$ python3 -q
>>> import numpy as np
>>> from numpy import linalg as LA
>>> np.set_printoptions(suppress=True, linewidth=200)
>>> W0 = np.load("arr.npy")
>>> W0
array([[ 0,  0,  0,  0,  0,  0],
       [ 0,  0,  0,  0,  0,  0],
       [ 0,  0,  0,  0,  0,  0],
       [ 0,  0,  0,  4,  2, -4],
       [ 0,  0,  0,  6, -6,  0],
       [ 0,  0,  0, -6,  4, -2]])
>>> Uu, sv, VT = LA.svd(W0)
>>> V = VT[:(sv > 1e-8).sum()]
>>> rng = np.random.default_rng(353661)
>>> x0 = W0[4] + -3 * W0[2] + rng.integers(2) * np.eye(6)[2]
>>> x0
array([ 0.,  0.,  1.,  6., -6.,  0.])
>>> LA.matrix_rank(np.vstack([W0, x0]))
np.int64(4)
>>> arr = np.loadtxt("run6.csv", delimiter=",")
>>> arr.round(3) + 0
array([[ 1.906,  0.02 ,  1.076, -0.444,  0.003,  1.035,  0.297],
       [ 0.02 ,  1.088, -0.571,  0.245,  0.154, -0.511,  0.333],
       [ 1.076, -0.571,  1.222, -0.316,  0.235,  1.427,  0.237],
       [-0.444,  0.245, -0.316,  1.219, -0.028, -0.754,  0.002],
       [ 0.003,  0.154,  0.235, -0.028,  1.952,  0.   , -0.12 ],
       [ 1.035, -0.511,  1.427, -0.754,  0.   ,  3.135, -0.251],
       [ 0.297,  0.333,  0.237,  0.002, -0.12 , -0.251,  1.477]])
>>> Uu, sv, VT = LA.svd(arr)
>>> sv.round(3) + 0
array([5., 2., 2., 1., 1., 1., 0.])
>>> np.argmax(sv[:-1] / (sv[1:] + 1e-6)) + 1
np.int64(6)
>>> out = Uu[:, :6] @ np.diag(sv[:6]) @ VT[:6]
>>> LA.matrix_rank(arr, rtol=0.05)
np.int64(6)
>>> round(LA.norm(arr - out, 2), 3), np.round(sv[6], 3)
(np.float64(0.0), np.float64(0.0))
>>> LA.matrix_rank(out)
np.int64(6)
>>> F = np.load("layer10.npy")
>>> F.round(3)
array([[0.5  , 0.5  , 0.   , 0.   , 0.   ],
       [0.   , 0.5  , 0.25 , 0.25 , 0.   ],
       [0.   , 0.   , 0.667, 0.333, 0.   ],
       [0.   , 0.   , 0.333, 0.333, 0.333],
       [0.   , 0.   , 0.   , 0.   , 1.   ]])
>>> np.round(LA.matrix_power(F, 2), 3)
array([[0.25 , 0.5  , 0.125, 0.125, 0.   ],
       [0.   , 0.25 , 0.375, 0.292, 0.083],
       [0.   , 0.   , 0.556, 0.333, 0.111],
       [0.   , 0.   , 0.333, 0.222, 0.444],
       [0.   , 0.   , 0.   , 0.   , 1.   ]])
>>> F @ np.ones(5)
array([1., 1., 1., 1., 1.])
>>> pr = np.eye(5)[3]
>>> for _ in range(7):
...     pr = pr @ F
...     print(pr.round(3))
... 
[0.    0.    0.333 0.333 0.333]
[0.    0.    0.333 0.222 0.444]
[0.    0.    0.296 0.185 0.519]
[0.    0.    0.259 0.16  0.58 ]
[0.    0.    0.226 0.14  0.634]
[0.    0.    0.198 0.122 0.68 ]
[0.    0.    0.172 0.107 0.721]
>>> mat = np.load("block7.npy")
>>> mat
array([[ 0.37 ,  0.065, -0.391,  0.734,  0.018,  0.002, -0.329],
       [ 0.59 ,  0.06 , -0.648,  1.127, -0.021, -0.013, -0.603],
       [-1.579,  0.007,  1.634, -3.226,  0.008, -0.027,  1.568],
       [-1.504, -0.091,  1.432, -2.999, -0.024, -0.071,  1.492],
       [-0.245,  0.034,  0.213, -0.448, -0.019,  0.066,  0.157],
       [ 0.457,  0.033, -0.52 ,  0.843,  0.022,  0.031, -0.401],
       [ 0.211,  0.064, -0.178,  0.446,  0.042, -0.026, -0.105],
       [ 0.067, -0.002,  0.048, -0.028, -0.111, -0.005,  0.013],
       [ 1.496, -0.044, -1.494,  3.1  , -0.017,  0.076, -1.493],
       [ 1.098,  0.033, -1.071,  2.201,  0.022, -0.005, -1.151],
       [ 0.686, -0.095, -0.618,  1.265,  0.011,  0.019, -0.625],
       [-0.097, -0.053,  0.079, -0.089, -0.024,  0.025,  0.161],
       [-0.75 ,  0.043,  0.795, -1.621,  0.045, -0.032,  0.727],
       [ 0.547,  0.054, -0.592,  1.157, -0.025,  0.03 , -0.636],
       [ 1.01 ,  0.033, -1.016,  2.243,  0.079, -0.092, -1.084],
       [-1.752,  0.018,  1.855, -3.399, -0.01 ,  0.02 ,  1.692],
       [-0.937,  0.09 ,  0.928, -1.752, -0.017,  0.017,  0.889],
       [-0.293,  0.049,  0.311, -0.625, -0.058,  0.054,  0.332],
       [-0.64 , -0.038,  0.646, -1.292, -0.014,  0.03 ,  0.636],
       [-0.126,  0.004,  0.136, -0.288, -0.096,  0.127,  0.213],
       [-1.436,  0.028,  1.338, -2.743,  0.05 ,  0.081,  1.422],
       [-0.558,  0.113,  0.549, -1.015, -0.12 , -0.042,  0.488],
       [-0.706, -0.013,  0.876, -1.496,  0.097,  0.018,  0.758],
       [ 0.225, -0.042, -0.219,  0.422,  0.076, -0.009, -0.247],
       [-1.029,  0.062,  0.96 , -2.043, -0.038,  0.029,  1.103],
       [ 0.085, -0.007,  0.029, -0.001,  0.054, -0.061, -0.048],
       [ 0.414,  0.061, -0.425,  0.92 , -0.147, -0.093, -0.413],
       [-0.959,  0.041,  0.911, -1.796, -0.019,  0.029,  0.882],
       [ 0.617,  0.035, -0.659,  1.293, -0.045, -0.03 , -0.539],
       [-0.844,  0.129,  0.872, -1.722, -0.044,  0.056,  0.805],
       [ 1.013,  0.01 , -1.027,  2.245, -0.119, -0.03 , -1.101],
       [ 1.324,  0.029, -1.24 ,  2.541,  0.023,  0.081, -1.307],
       [ 2.964, -0.041, -3.06 ,  5.984, -0.049, -0.005, -3.024],
       [ 0.151, -0.028, -0.078,  0.199, -0.051,  0.051, -0.069],
       [-2.471, -0.003,  2.491, -5.023,  0.085,  0.121,  2.436],
       [ 2.242, -0.019, -2.183,  4.366, -0.007,  0.041, -2.251],
       [ 1.12 ,  0.005, -1.081,  2.219, -0.018, -0.044, -1.115]])
>>> out = np.c_[mat[:, :5] @ np.array([[-1, 5, 0, -2, -4],
...     [2, -4, -3, -4, -5],
...     [-2, 3, 0, 1, 4],
...     [3, 5, 4, 4, 1],
...     [0, 1, 1, 4, -1]]), np.array([0, 3, 3, 2, 3, 1, 1, 2, 3, 3, 1, 3, 1, 1, 1, 1, 1, 3, 2, 1, 1, 2, 1, 2, 1, 3, 1, 2, 2, 3, 0, 3, 0, 0, 0, 0, 1])]
>>> out.round(3)
array([[  2.744,   4.105,   2.759,   1.617,  -2.653,   0.   ],
       [  4.207,   6.38 ,   4.307,   2.356,  -4.104,   3.   ],
       [-11.353, -19.143, -12.917,  -8.108,   9.583,   3.   ],
       [-10.539, -17.879, -11.747,  -7.288,   9.224,   2.   ],
       [ -1.457,  -2.981,  -1.913,  -1.301,   1.233,   3.   ],
       [  3.178,   4.83 ,   3.295,   1.894,  -3.252,   1.   ],
       [  1.611,   2.537,   1.634,   1.096,  -1.472,   1.   ],
       [ -0.251,   0.236,  -0.217,  -0.634,   0.017,   2.   ],
       [ 10.704,  18.657,  12.515,   8.022,  -8.623,   3.   ],
       [  7.713,  13.172,   8.727,   5.493,  -6.662,   3.   ],
       [  4.155,   8.292,   5.356,   3.494,  -3.487,   1.   ],
       [ -0.434,  -0.505,  -0.221,   0.033,   0.904,   3.   ],
       [ -5.617,  -9.597,  -6.568,  -4.181,   4.299,   1.   ],
       [  4.216,   6.503,   4.441,   2.626,  -3.644,   1.   ],
       [  7.817,  13.164,   8.952,   6.12 ,  -6.105,   1.   ],
       [-12.119, -20.272, -13.66 ,  -8.349,  10.949,   1.   ],
       [ -5.995, -11.038,  -7.295,  -4.634,   5.275,   1.   ],
       [ -2.106,  -3.911,  -2.705,  -2.031,   1.604,   3.   ],
       [ -4.604,  -7.584,  -5.068,  -3.146,   4.056,   2.   ],
       [ -1.002,  -1.774,  -1.26 ,  -1.164,   0.836,   1.   ],
       [ -9.413, -16.943, -11.006,  -6.674,   8.163,   1.   ],
       [ -3.359,  -6.79 ,  -4.519,  -3.327,   2.968,   2.   ],
       [ -5.56 ,  -8.233,  -5.848,  -3.256,   4.8  ,   1.   ],
       [  1.395,   2.822,   1.89 ,   1.491,  -1.22 ,   2.   ],
       [ -6.896, -12.766,  -8.396,  -5.554,   5.641,   1.   ],
       [ -0.16 ,   0.589,   0.071,   0.099,  -0.244,   3.   ],
       [  3.318,   5.004,   3.35 ,   1.595,  -2.594,   1.   ],
       [ -6.169, -11.225,  -7.326,  -4.595,   5.498,   2.   ],
       [  4.65 ,   7.388,   5.022,   2.959,  -3.941,   2.   ],
       [ -5.808, -10.774,  -7.319,  -5.02 ,   4.541,   3.   ],
       [  7.796,  13.05 ,   8.831,   5.411,  -5.846,   0.   ],
       [  8.837,  15.512,  10.1  ,   6.252,  -7.883,   3.   ],
       [ 21.026,  35.675,  24.01 ,  14.916, -17.858,   0.   ],
       [  0.546,   1.577,   0.829,   0.324,  -0.526,   0.   ],
       [-17.586, -29.9  , -19.998, -12.307,  14.755,   0.   ],
       [ 15.184,  26.56 ,  17.514,  10.845, -13.232,   0.   ],
       [  7.709,  13.414,   8.843,   5.463,  -6.592,   1.   ]])
>>> np.round(LA.lstsq(mat, out[:, 0])[0], 3) + 0
array([-1.,  2., -2.,  3.,  0.,  0.,  0.])
>>> LA.matrix_rank(np.c_[mat, out])
np.int64(8)
>>> d = LA.norm(mat[:, None] - mat[None], axis=-1)
>>> d[:5, :5].round(3)
array([[0.   , 0.588, 5.214, 4.911, 1.544],
       [0.588, 0.   , 5.795, 5.491, 2.122],
       [5.214, 5.795, 0.   , 0.341, 3.677],
       [4.911, 5.491, 0.341, 0.   , 3.376],
       [1.544, 2.122, 3.677, 3.376, 0.   ]])
>>> np.unravel_index(d.round(6).argmax(), d.shape)
(np.int64(32), np.int64(34))
>>> d[0].round(6).argsort(kind="stable")[:4]
array([ 0,  5, 26, 23])
>>> d.mean(axis=1).argmax()
np.int64(32)
>>> np.flatnonzero(d[0] < d.mean() / 2)
array([ 0,  1,  4,  5,  6,  7, 10, 11, 13, 19, 23, 25, 26, 28, 33])
>>> d.shape
(37, 37)
